$ python -q
>>> import numpy as np
>>> from numpy import linalg as LA
>>> np.set_printoptions(precision=1, suppress=True, linewidth=200, sign=" ")
>>> def rd(a):
...     return np.round(a, 1) + 0
... 
>>> arr = np.loadtxt("out5.csv", delimiter=",")
>>> rd(arr)
array([[ 1.4, -7.4,  6.6],
       [ 1.4, -7.4,  6.6],
       [-8.9,  0.7,  4.6],
       [ 7. , -6.7,  2.5],
       [-7.7, -1.6,  6.2],
       [-9.2,  2.6,  3. ],
       [-4.8,  7.5, -4.6],
       [ 3.3,  5.6, -7.6],
       [ 2.1,  6.3, -7.5],
       [ 9. , -4. , -1.4],
       [-4.5,  7.5, -4.8],
       [ 3. ,  5.8, -7.6],
       [ 1.2, -7.4,  6.7],
       [-9.2,  2.2,  3.3],
       [-5. ,  7.4, -4.4],
       [-8.6,  0.1,  5.1],
       [ 7. , -6.7,  2.5],
       [-5.7, -3.8,  7.3],
       [ 9.1, -1.6, -3.8],
       [ 0.4, -7.2,  7. ],
       [ 2.5, -7.6,  6.1],
       [-0.5,  7.2, -6.9],
       [ 7.1,  2.4, -6.6],
       [ 8.8, -0.5, -4.7],
       [-4.9,  7.5, -4.5],
       [ 8.1, -5.8,  1. ],
       [ 5.8, -7.2,  3.8],
       [ 8.7, -0.2, -5. ],
       [-5.5, -4. ,  7.3],
       [ 7.4, -6.4,  1.9],
       [-9. ,  1.1,  4.3],
       [ 8.4,  0.4, -5.4],
       [ 7.5, -6.4,  1.9],
       [ 7.9, -6. ,  1.2],
       [ 0.5, -7.2,  6.9],
       [-9.1,  4. ,  1.4],
       [-9.1,  3.7,  1.7],
       [ 9.2, -2.4, -3.1],
       [-8.9,  0.9,  4.4],
       [ 3.8, -7.6,  5.3],
       [ 1.4, -7.4,  6.6],
       [ 8.3, -5.5,  0.5],
       [-3.6,  7.6, -5.4]])
>>> rk = LA.matrix_rank(arr)
>>> rk
np.int64(2)
>>> ns = LA.svd(arr)[2][rk:].T
>>> ns.shape
(3, 1)
>>> rd(ns[:, 0] / ns[np.abs(ns[:, 0]).round(6).argmax(), 0])
array([ 0.6,  1. ,  1. ])
>>> [int(LA.matrix_rank(arr[:i])) for i in range(1, len(arr) + 1)]
[1, 2, 2, 2, 2, 2, 2, 2, 2, 2, 2, 2, 2, 2, 2, 2, 2, 2, 2, 2, 2, 2, 2, 2, 2, 2, 2, 2, 2, 2, 2, 2, 2, 2, 2, 2, 2, 2, 2, 2, 2, 2, 2]
>>> [int(LA.matrix_rank(arr[:, :j + 1])) for j in range(3)]
[1, 2, 2]
>>> Uu, s, Vh = LA.svd(arr)
>>> evecs = Vh[:(s > 1e-8).sum()]
>>> rng = np.random.default_rng(5277)
>>> x0 = arr[19] + 3 * arr[38] + rng.integers(2) * np.eye(3)[2]
>>> rd(x0)
array([-26.4,  -4.4,  21.2])
>>> print(rd(np.diag(evecs.T @ evecs)))
[ 0.8  0.6  0.6]
>>> LA.matrix_rank(np.vstack([arr, x0]))
np.int64(3)
>>> f = np.array([3, -7, -5])
>>> print(rd(np.correlate(arr[1], arr[2], "full")))
[  6.5 -33.   12.2  70.4 -58.1]
>>> rd(np.cross(arr[1, :3], arr[2, :3]))
array([-38.8, -64.6, -64.6])
>>> z = arr[:, 2] > np.median(arr[:, 2])
>>> f = arr[z].mean(axis=0) - arr[~z].mean(axis=0)
>>> rd((((arr - arr.mean(axis=0)) @ f > 0) == z).mean())
np.float64(0.9)
>>> A = np.loadtxt("x.csv", delimiter=",")
>>> A
array([[ -3.,   1.,   2.,  -2.,   4.,  -4.,  -5.,   1.,   5.,   1.,  -4.],
       [  2.,   2.,   6.,  -3.,   7.,   1.,  -7.,   3.,   3.,   2.,   0.],
       [  3.,  -1.,   1.,  -5.,  11.,  -2.,  -8.,   4.,   5.,   6.,   0.],
       [  8.,   0.,   5.,  -3.,  16.,  -3.,  -3.,   4.,   7.,   2.,  -2.],
       [ 10.,  -1.,   5.,  -6.,  19.,  -3.,  -8.,   7.,  11.,   4.,  -3.],
       [ 14.,  -1.,   9.,  -5.,  19.,   2.,  -9.,   4.,  15.,   3.,  -4.],
       [ 10.,   1.,   9.,  -8.,  14.,  -3., -11.,   8.,  20.,   0.,   1.],
       [ 11.,   0.,   4.,  -9.,  18.,  -5., -11.,   4.,  20.,   4.,  -3.],
       [ 14.,  -4.,   3.,  -8.,  17.,  -3., -12.,   3.,  21.,   3.,  -4.],
       [ 15.,  -6.,   5., -13.,  14.,  -3.,  -7.,  -2.,  25.,   7.,  -1.],
       [ 15., -10.,   8., -11.,  19.,   2.,  -9.,  -7.,  27.,   6.,   2.],
       [ 19., -14.,   8., -15.,  19.,   3.,  -9.,  -6.,  32.,   2.,   0.],
       [ 21., -13.,   5., -17.,  17.,   6., -11.,  -5.,  34.,   3.,   3.],
       [ 22., -13.,   3., -18.,  22.,   2.,  -6.,  -6.,  39.,  -1.,   0.],
       [ 22.,  -8.,   4., -22.,  23.,   3.,  -4.,  -1.,  40.,   0.,  -3.],
       [ 23., -10.,   1., -20.,  22.,   7.,  -6.,  -4.,  42.,   3.,  -4.],
       [ 22.,  -9.,   3., -24.,  21.,  10.,  -4.,  -5.,  37.,  -1.,   0.],
       [ 20.,  -5.,   8., -20.,  22.,   5.,  -5.,  -6.,  33.,  -5.,   3.],
       [ 23.,  -7.,   5., -25.,  18.,   5.,  -4.,  -9.,  35.,  -5.,   7.],
       [ 25.,  -8.,   0., -28.,  18.,  10.,  -6.,  -7.,  39.,   0.,   6.],
       [ 29.,  -6.,   4., -24.,  19.,   6.,  -6., -11.,  40.,   1.,   9.],
       [ 26.,  -4.,   6., -29.,  14.,   2.,  -3., -16.,  36.,   3.,  10.],
       [ 25.,  -2.,   3., -25.,  15.,  -3.,  -8., -16.,  38.,  -1.,   7.],
       [ 27.,  -7.,  -1., -29.,  15.,   1.,  -8., -20.,  36.,  -1.,   2.],
       [ 27., -12.,   3., -30.,  11.,   2., -11., -24.,  31.,  -2.,   2.],
       [ 31., -10.,   5., -25.,   8.,  -3.,  -6., -22.,  30.,  -4.,   4.],
       [ 28.,  -6.,  10., -21.,   5.,  -8.,  -3., -24.,  30.,  -7.,   3.],
       [ 33., -10.,   9., -18.,   0., -11.,   0., -20.,  27.,  -9.,   6.],
       [ 36.,  -7.,   4., -13.,  -1., -13.,  -4., -25.,  29.,  -4.,  11.],
       [ 33.,  -7.,   9., -10.,  -5., -10.,  -7., -22.,  33.,  -1.,  10.],
       [ 28.,  -4.,  10.,  -9.,  -5.,  -7., -10., -17.,  29.,  -3.,   6.],
       [ 30.,  -8.,   6.,  -4.,  -6.,  -7., -11., -21.,  30.,   2.,   4.],
       [ 34.,  -5.,   8.,  -4.,  -3.,  -8., -10., -22.,  32.,   7.,   6.],
       [ 31.,  -8.,  12.,  -2.,   1., -10., -11., -25.,  30.,   4.,   6.],
       [ 27.,  -8.,   8.,   2.,   1.,  -7.,  -9., -22.,  34.,   3.,   9.],
       [ 31.,  -8.,   7.,   5.,   5.,  -8., -11., -21.,  34.,   2.,   7.],
       [ 33., -12.,   5.,   9.,   3.,  -3., -16., -18.,  34.,   7.,   9.],
       [ 28., -13.,   3.,  11.,   4.,   1., -20., -14.,  36.,   4.,  13.]])
>>> gram = np.cov(A, rowvar=False)
>>> rd(A.std(axis=0))
array([  9.6,   4.3,   3. ,  10.9,   8.8,   5.8,   3.8,  10.5,  10.5,   3.8,   4.8])
>>> np.argsort(-A.std(axis=0).round(6), kind="stable")
array([  3,   7,   8,   0,   4,   5,  10,   1,   9,   6,   2])
>>> rd(np.corrcoef(A.T))
array([[ 1. , -0.6,  0.2, -0.2, -0.4, -0.3, -0.1, -0.9,  0.8, -0.3,  0.7],
       [-0.6,  1. ,  0. ,  0.2,  0. , -0.2,  0.2,  0.5, -0.7,  0.1, -0.4],
       [ 0.2,  0. ,  1. ,  0.3, -0.4, -0.5,  0. , -0.3, -0.1, -0.1,  0.2],
       [-0.2,  0.2,  0.3,  1. , -0.5, -0.5, -0.6,  0.1, -0.4,  0.5,  0.1],
       [-0.4,  0. , -0.4, -0.5,  1. ,  0.8,  0.2,  0.6,  0.1,  0.1, -0.5],
       [-0.3, -0.2, -0.5, -0.5,  0.8,  1. ,  0.1,  0.4,  0.3,  0.1, -0.3],
       [-0.1,  0.2,  0. , -0.6,  0.2,  0.1,  1. ,  0. ,  0. , -0.6, -0.2],
       [-0.9,  0.5, -0.3,  0.1,  0.6,  0.4,  0. ,  1. , -0.6,  0.3, -0.7],
       [ 0.8, -0.7, -0.1, -0.4,  0.1,  0.3,  0. , -0.6,  1. , -0.2,  0.5],
       [-0.3,  0.1, -0.1,  0.5,  0.1,  0.1, -0.6,  0.3, -0.2,  1. , -0.2],
       [ 0.7, -0.4,  0.2,  0.1, -0.5, -0.3, -0.2, -0.7,  0.5, -0.2,  1. ]])
>>> np.median(A, axis=0)
array([ 24. ,  -7. ,   5. , -12. ,  14. ,  -3. ,  -8. ,  -8. ,  31.5,   2. ,   3. ])
>>> print(gram.shape)
(11, 11)
